$ ipython --no-banner

In [1]: import numpy as np

In [2]: np.set_printoptions(precision=3, suppress=True, linewidth=160)

In [3]: M = np.load("a.npy")

In [4]: M
Out[4]: 
array([[-2,  0,  0, -3,  0,  2,  3,  1,  1],
       [-2,  1,  0, -2,  2, -2, -1,  2,  2],
       [-2,  1, -2, -2,  0,  3,  2,  3,  2],
       [ 2, -1, -2, -3, -1, -2,  3, -1,  1],
       [-2,  1, -2, -2,  0,  3,  2,  3,  2],
       [ 0, -2,  2,  0,  2, -1, -3,  3,  0],
       [ 2, -3, -2,  3,  1,  3,  0,  1,  3],
       [ 2, -3,  0,  1,  2,  3, -3,  3,  2]])

In [5]: # row 4 repeats row 2

In [6]: Y = M / np.linalg.norm(M, axis=1)
Traceback (most recent call last):
  Cell In[6], line 1
    Y = M / np.linalg.norm(M, axis=1)
ValueError: operands could not be broadcast together with shapes (8,9) (8,) 


In [7]: Y = M / np.linalg.norm(M, axis=1, keepdims=True)

In [8]: cov = Y @ Y.T

In [9]: (np.abs(cov) > 0.9).astype(int)
Out[9]: 
array([[1, 0, 0, 0, 0, 0, 0, 0],
       [0, 1, 0, 0, 0, 0, 0, 0],
       [0, 0, 1, 0, 1, 0, 0, 0],
       [0, 0, 0, 1, 0, 0, 0, 0],
       [0, 0, 1, 0, 1, 0, 0, 0],
       [0, 0, 0, 0, 0, 1, 0, 0],
       [0, 0, 0, 0, 0, 0, 1, 0],
       [0, 0, 0, 0, 0, 0, 0, 1]])

In [10]: print(np.linalg.norm(Y, axis=1))
[1. 1. 1. 1. 1. 1. 1. 1.]

In [11]: cov[1].round(3) + 0
Out[11]: array([ 0.259,  1.   ,  0.345,  0.   ,  0.345,  0.458, -0.26 ,  0.056])

In [12]: np.argwhere(np.triu(np.abs(cov) > 0.95, 1))
Out[12]: array([[2, 4]])

In [13]: print(np.abs(np.diag(np.linalg.qr(M)[1])) > 1e-9)
[ True  True  True  True  True  True  True False]

In [14]: np.unique(M.round(6), axis=0).shape
Out[14]: (7, 9)

In [15]: np.linalg.lstsq(M[:-1].T, M[-1])[2]
Out[15]: np.int32(6)

In [16]: np.allclose(M[:-1].T @ np.linalg.lstsq(M[:-1].T, M[-1])[0], M[-1])
Out[16]: False

In [17]: np.round(M @ np.linalg.pinv(M) @ M, 3) + 0
Out[17]: 
array([[-2.,  0.,  0., -3.,  0.,  2.,  3.,  1.,  1.],
       [-2.,  1.,  0., -2.,  2., -2., -1.,  2.,  2.],
       [-2.,  1., -2., -2.,  0.,  3.,  2.,  3.,  2.],
       [ 2., -1., -2., -3., -1., -2.,  3., -1.,  1.],
       [-2.,  1., -2., -2.,  0.,  3.,  2.,  3.,  2.],
       [ 0., -2.,  2.,  0.,  2., -1., -3.,  3.,  0.],
       [ 2., -3., -2.,  3.,  1.,  3.,  0.,  1.,  3.],
       [ 2., -3.,  0.,  1.,  2.,  3., -3.,  3.,  2.]])

In [18]: Y = np.array([[2, -3], [3, 0]])

In [19]: Z = np.array([[3, 0], [0, 2]])

In [20]: F = np.kron(Y, Z)

In [21]: print(F)
[[ 6  0 -9  0]
 [ 0  4  0 -6]
 [ 9  0  0  0]
 [ 0  6  0  0]]

In [22]: # splits into 2 blocks

In [23]: np.sort(np.abs(np.linalg.eigvals(F)))
Out[23]: array([6., 6., 9., 9.])

In [24]: np.linalg.determinant(F)
Traceback (most recent call last):
  Cell In[24], line 1
    np.linalg.determinant(F)
AttributeError: module 'numpy.linalg' has no attribute 'determinant'


In [25]: round(float(np.abs(np.linalg.eigvals(F)).max()), 3)
Out[25]: 9.0

In [26]: Y = F / np.linalg.norm(F, axis=1, keepdims=True)

In [27]: cov = Y @ Y.T

In [28]: print(np.degrees(np.arccos(np.clip(cov[2, 3], -1, 1))))
90.0

In [29]: cov
Out[29]: 
array([[1.   , 0.   , 0.555, 0.   ],
       [0.   , 1.   , 0.   , 0.555],
       [0.555, 0.   , 1.   , 0.   ],
       [0.   , 0.555, 0.   , 1.   ]])

In [30]: (cov - 2 * np.eye(4)).round(6).argmax(axis=1)
Out[30]: array([2, 3, 0, 1])

In [31]: print((np.linalg.matrix_power((F != 0) + (F.T != 0) + np.eye(4), 4) > 0).astype(int))
[[1 0 1 0]
 [0 1 0 1]
 [1 0 1 0]
 [0 1 0 1]]

In [32]: (F != 0).astype(int)
Out[32]: 
array([[1, 0, 1, 0],
       [0, 1, 0, 1],
       [1, 0, 0, 0],
       [0, 1, 0, 0]])

In [33]: np.sort(np.linalg.eigvals(F).real)
Out[33]: array([2., 2., 3., 3.])

In [34]: x0 = np.array([3, 1, 0, 4])

In [35]: y = F @ x0

In [36]: b, lr = np.zeros(4), 1 / np.linalg.norm(F, 2) ** 2

In [37]: for i in range(4):
    ...:     b -= lr * F.T @ (F @ b - y)
    ...:     if i % 1 == 0: print(i, round(np.linalg.norm(F @ b - y), 3))
    ...: 
0 18.204
1 14.722
2 12.321
3 10.517

In [38]: round(float(np.linalg.cond(F)), 3)
Out[38]: 2.887

In [39]: F.reshape(-1, 2)
Out[39]: 
array([[ 6,  0],
       [-9,  0],
       [ 0,  4],
       [ 0, -6],
       [ 9,  0],
       [ 0,  0],
       [ 0,  6],
       [ 0,  0]])

In [40]: F.reshape(2, -1)
Out[40]: 
array([[ 6,  0, -9,  0,  0,  4,  0, -6],
       [ 9,  0,  0,  0,  0,  6,  0,  0]])

In [41]: t3 = F.reshape(4, 2, -1)

In [42]: np.swapaxes(t3, 1, 2)[1]
Out[42]: 
array([[ 0,  0],
       [ 4, -6]])

In [43]: t3.transpose(1, 0, 2)
Out[43]: 
array([[[ 6,  0],
        [ 0,  4],
        [ 9,  0],
        [ 0,  6]],

       [[-9,  0],
        [ 0, -6],
        [ 0,  0],
        [ 0,  0]]])

In [44]: t3.shape
Out[44]: (4, 2, 2)

In [45]: Y = np.array([[-9, 9, -7, -8, -7, 1, 9, 8, -9, -4],
    ...:     [2, -5, -7, 8, 6, -2, -2, 5, -1, -8],
    ...:     [-4, -8, 4, -9, 4, 5, -7, -3, 8, 8],
    ...:     [-9, -1, 2, 8, -5, -9, 6, 7, -5, 2],
    ...:     [-4, -8, 0, -6, -4, 1, -1, -8, -9, -4],
    ...:     [8, 3, -8, -7, 2, 2, 8, -1, 4, 9],
    ...:     [-9, 7, 4, -7, -3, -3, -1, 0, 3, 3],
    ...:     [-4, 4, 4, 7, 2, 4, -5, -8, 9, 0],
    ...:     [-4, 6, 8, -2, 0, 6, 4, -3, 5, -6],
    ...:     [1, -3, -8, -5, -8, -8, 0, 0, -1, -9]])

In [46]: A = Y + Y.T

In [47]: A
Out[47]: 
array([[-18,  11, -11, -17, -11,   9,   0,   4, -13,  -3],
       [ 11, -10, -15,   7,  -2,   1,   5,   9,   5, -11],
       [-11, -15,   8,  -7,   4,  -3,  -3,   1,  16,   0],
       [-17,   7,  -7,  16, -11, -16,  -1,  14,  -7,  -3],
       [-11,  -2,   4, -11,  -8,   3,  -4,  -6,  -9, -12],
       [  9,   1,  -3, -16,   3,   4,   5,   3,  10,   1],
       [  0,   5,  -3,  -1,  -4,   5,  -2,  -5,   7,   3],
       [  4,   9,   1,  14,  -6,   3,  -5, -16,   6,   0],
       [-13,   5,  16,  -7,  -9,  10,   7,   6,  10,  -7],
       [ -3, -11,   0,  -3, -12,   1,   3,   0,  -7, -18]])

In [48]: # symmetric, so the eigenvalues are real

In [49]: ev, V = np.linalg.eigh(A)

In [50]: x0 = np.array([-3, 9, -8, -4, 9, -3, 4, -1, -6, -7])

In [51]: np.linalg.eigvalsh(A[1:, 1:])
Out[51]: array([-35.103, -29.867, -22.428, -11.482,  -3.781,   3.335,  18.487,  24.062,  40.777])

In [52]: np.abs(A).sum(axis=1).max(), np.round(np.abs(ev).max(), 3)
Out[52]: (np.int64(99), np.float64(46.957))

In [53]: print(x0 @ A @ x0)
1678

In [54]: rng = np.random.default_rng(384)

In [55]: lab = rng.permutation(10)

In [56]: lab
Out[56]: array([7, 8, 4, 2, 5, 0, 9, 3, 6, 1])

In [57]: Y = A[lab][:, lab]

In [58]: np.sort(np.abs(np.linalg.eigvals(Y)))
Out[58]: array([ 1.25 ,  3.451,  7.958, 16.186, 23.148, 27.158, 31.155, 33.056, 40.81 , 46.957])

In [59]: np.allclose(Y, A)
Out[59]: False

In [60]: ev, V = np.linalg.eigh(A)

In [61]: print(np.round(V.T @ V, 3) + 0)
[[1. 0. 0. 0. 0. 0. 0. 0. 0. 0.]
 [0. 1. 0. 0. 0. 0. 0. 0. 0. 0.]
 [0. 0. 1. 0. 0. 0. 0. 0. 0. 0.]
 [0. 0. 0. 1. 0. 0. 0. 0. 0. 0.]
 [0. 0. 0. 0. 1. 0. 0. 0. 0. 0.]
 [0. 0. 0. 0. 0. 1. 0. 0. 0. 0.]
 [0. 0. 0. 0. 0. 0. 1. 0. 0. 0.]
 [0. 0. 0. 0. 0. 0. 0. 1. 0. 0.]
 [0. 0. 0. 0. 0. 0. 0. 0. 1. 0.]
 [0. 0. 0. 0. 0. 0. 0. 0. 0. 1.]]

In [62]: mat = np.array([[0.0, 0.0, 0.0, 3.0],
    ...:     [0.0, 0.0, 0.0, -3.0],
    ...:     [0.0, 0.0, 0.0, -1.0],
    ...:     [3.0, -3.0, -1.0, 0.0]])

In [63]: lab = rng.permutation(4)

In [64]: lab
Out[64]: array([1, 3, 0, 2])

In [65]: Y = mat[lab][:, lab]

In [66]: np.round(np.sort(np.abs(np.linalg.eigvals(Y))), 3) + 0
Out[66]: array([0.   , 0.   , 4.359, 4.359])

In [67]: Y
Out[67]: 
array([[ 0., -3.,  0.,  0.],
       [-3.,  0.,  3., -1.],
       [ 0.,  3.,  0.,  0.],
       [ 0., -1.,  0.,  0.]])

In [68]: np.round(np.linalg.det(Y), 3), np.round(np.linalg.det(mat[lab]), 3)
Out[68]: (np.float64(0.0), np.float64(0.0))

In [69]: print(np.allclose(Y, mat))
False

In [70]: np.diag(Y)
Out[70]: array([0., 0., 0., 0.])

In [71]: lab = rng.integers(0, 2, 7)

In [72]: W0 = (lab[:, None] == lab) * 4 + np.eye(7)

In [73]: W0
Out[73]: 
array([[5., 0., 4., 4., 0., 0., 0.],
       [0., 5., 0., 0., 4., 4., 4.],
       [4., 0., 5., 4., 0., 0., 0.],
       [4., 0., 4., 5., 0., 0., 0.],
       [0., 4., 0., 0., 5., 4., 4.],
       [0., 4., 0., 0., 4., 5., 4.],
       [0., 4., 0., 0., 4., 4., 5.]])

In [74]: ev, V = np.linalg.eigvalsh(W0)
Traceback (most recent call last):
  Cell In[74], line 1
    ev, V = np.linalg.eigvalsh(W0)
ValueError: too many values to unpack (expected 2)


In [75]: ev, V = np.linalg.eigh(W0)

In [76]: np.linalg.eigvalsh(W0 + 5 * np.eye(7))
Out[76]: array([ 6.,  6.,  6.,  6.,  6., 18., 22.])

In [77]: np.linalg.svd(W0, compute_uv=False)
Out[77]: array([17., 13.,  1.,  1.,  1.,  1.,  1.])

In [78]: np.round(V.T @ V, 3) + 0
Out[78]: 
array([[1., 0., 0., 0., 0., 0., 0.],
       [0., 1., 0., 0., 0., 0., 0.],
       [0., 0., 1., 0., 0., 0., 0.],
       [0., 0., 0., 1., 0., 0., 0.],
       [0., 0., 0., 0., 1., 0., 0.],
       [0., 0., 0., 0., 0., 1., 0.],
       [0., 0., 0., 0., 0., 0., 1.]])

In [79]: ev.sum(), np.trace(W0)
Out[79]: (np.float64(35.0), np.float64(35.0))

In [80]: np.round(V @ np.diag(ev) @ V.T, 3) + 0
Out[80]: 
array([[5., 0., 4., 4., 0., 0., 0.],
       [0., 5., 0., 0., 4., 4., 4.],
       [4., 0., 5., 4., 0., 0., 0.],
       [4., 0., 4., 5., 0., 0., 0.],
       [0., 4., 0., 0., 5., 4., 4.],
       [0., 4., 0., 0., 4., 5., 4.],
       [0., 4., 0., 0., 4., 4., 5.]])

In [81]: print(np.round(V.T @ W0 @ V, 3) + 0)
[[ 1.  0.  0.  0.  0.  0.  0.]
 [ 0.  1.  0.  0.  0.  0.  0.]
 [ 0.  0.  1.  0.  0.  0.  0.]
 [ 0.  0.  0.  1.  0.  0.  0.]
 [ 0.  0.  0.  0.  1.  0.  0.]
 [ 0.  0.  0.  0.  0. 13.  0.]
 [ 0.  0.  0.  0.  0.  0. 17.]]

In [82]: x0 = np.array([5, 2, 2, 0, 5, 1, 1])

In [83]: y = W0 @ x0

In [84]: print(y)
[33. 38. 30. 28. 41. 37. 37.]

In [85]: print(np.round(np.linalg.solve(W0, y), 3) + 0)
[5. 2. 2. 0. 5. 1. 1.]

In [86]: np.round(np.linalg.solve(W0, 2 * y), 3) + 0
Out[86]: array([10.,  4.,  4.,  0., 10.,  2.,  2.])

In [87]: np.round(np.linalg.solve(W0, W0[:, 5]), 3) + 0
Out[87]: array([0., 0., 0., 0., 0., 1., 0.])

In [88]: np.abs(np.linalg.svd(W0)[2][-1])
Out[88]: array([0.816, 0.   , 0.408, 0.408, 0.   , 0.   , 0.   ])

In [89]: x0 = np.ones(7)

In [90]: for _ in range(6):
    ...:     x0 = W0 @ x0
    ...:     x0 /= np.linalg.norm(x0)
    ...:     print(round(x0 @ W0 @ x0, 3))
    ...: 
15.781
16.184
16.478
16.677
16.805
16.884

In [91]: round(float(np.linalg.eigvalsh(W0)[-1]), 3)
Out[91]: 17.0

In [92]: m1 = np.loadtxt("mat.csv", delimiter=",")

In [93]: m1
Out[93]: 
array([[ -3.187,   1.639, -12.279,  -7.773,  -8.565],
       [ -0.117,   0.379,  -0.986,  -0.552,  -1.595],
       [ -1.162,  -0.259,  -3.92 ,  -2.558,   0.981],
       [  3.225,  -1.355,  12.429,   7.922,   6.863],
       [  2.79 ,  -0.603,   9.973,   6.623,   2.047],
       [ -0.462,  -0.029,  -0.867,  -0.76 ,  -0.044],
       [ -0.115,   0.702,  -2.979,  -1.252,  -3.333],
       [ -1.112,   0.301,  -4.796,  -2.848,  -1.82 ],
       [ -1.782,   0.353,  -6.679,  -4.227,  -2.126],
       [  0.124,   0.329,  -1.883,  -0.512,  -2.051],
       [  0.949,  -0.183,   2.569,   2.033,   0.169],
       [ -2.609,   0.924,  -8.618,  -5.856,  -4.885],
       [ -2.15 ,   0.471,  -5.852,  -4.432,  -2.312],
       [ -1.976,   0.428,  -7.388,  -4.825,  -1.556],
       [  5.175,  -1.463,  21.369,  13.208,   7.11 ],
       [  0.991,  -1.007,   5.914,   3.284,   4.859],
       [ -1.944,   1.135, -10.105,  -5.632,  -6.042],
       [  1.604,  -0.749,   7.379,   4.396,   3.926],
       [  0.035,  -0.487,   1.633,   0.649,   2.488],
       [  1.894,  -0.699,   8.059,   4.881,   3.452],
       [  3.047,  -1.674,  14.609,   8.48 ,   8.415],
       [  1.568,  -1.425,   7.325,   4.367,   7.115],
       [ -0.995,  -0.562,   0.487,  -1.048,   4.151],
       [ -0.567,   0.454,  -1.777,  -1.3  ,  -2.146],
       [ -0.197,   0.084,  -1.617,  -0.842,   0.064],
       [ -1.964,   0.184,  -5.18 ,  -3.887,  -1.249],
       [  0.751,  -1.482,   8.31 ,   3.679,   8.734],
       [ -0.954,   0.632,  -2.622,  -2.029,  -3.194],
       [  1.274,   0.321,   3.709,   2.592,  -1.615],
       [ -0.527,   1.05 ,  -4.194,  -2.171,  -5.029],
       [ -1.801,   0.885,  -8.362,  -4.916,  -4.458]])

In [94]: f, v = m1[7], m1[17]

In [95]: print(round(f @ f, 3))
35.752

In [96]: print(round(f @ v, 3))
-57.064

In [97]: p = (f @ v) / (f @ f) * f

In [98]: print(p)
[ 1.775 -0.48   7.655  4.546  2.905]

In [99]: X = np.loadtxt("dump.csv", delimiter=",")

In [100]: X
Out[100]: 
array([[-0.658,  0.142,  0.331,  0.661],
       [ 0.   , -0.152,  0.896, -0.416],
       [-0.709, -0.443, -0.291, -0.465],
       [ 0.253, -0.872,  0.046,  0.416]])

In [101]: Y = np.array([[1, 0, 2], [0, 2, 0]])

In [102]: Z = np.kron(Y, X)

In [103]: print(round(float(np.linalg.norm(Z, 2)), 3), round(float(np.linalg.norm(Y, 2) * np.linalg.norm(X, 2)), 3))
2.236 2.236

In [104]: print(np.linalg.eigvals(X))
[-1.   +0.j   -0.342+0.94j -0.342-0.94j  1.   +0.j  ]

In [105]: round(float(np.einsum("ij,ji->", X, X)), 3)
Out[105]: 0.469

In [106]: np.kron(np.eye(2, dtype=int), X)
Out[106]: 
array([[-0.658,  0.142,  0.331,  0.661, -0.   ,  0.   ,  0.   ,  0.   ],
       [ 0.   , -0.152,  0.896, -0.416,  0.   , -0.   ,  0.   , -0.   ],
       [-0.709, -0.443, -0.291, -0.465, -0.   , -0.   , -0.   , -0.   ],
       [ 0.253, -0.872,  0.046,  0.416,  0.   , -0.   ,  0.   ,  0.   ],
       [-0.   ,  0.   ,  0.   ,  0.   , -0.658,  0.142,  0.331,  0.661],
       [ 0.   , -0.   ,  0.   , -0.   ,  0.   , -0.152,  0.896, -0.416],
       [-0.   , -0.   , -0.   , -0.   , -0.709, -0.443, -0.291, -0.465],
       [ 0.   , -0.   ,  0.   ,  0.   ,  0.253, -0.872,  0.046,  0.416]])

In [107]: np.round(np.poly(X), 3) + 0
Out[107]: array([ 1.   ,  0.685,  0.   , -0.685, -1.   ])

In [108]: round(float(np.einsum("ii->", X)), 3)
Out[108]: -0.685

In [109]: np.round(np.linalg.eigvals(X).sum().real, 3)
Out[109]: np.float64(-0.685)
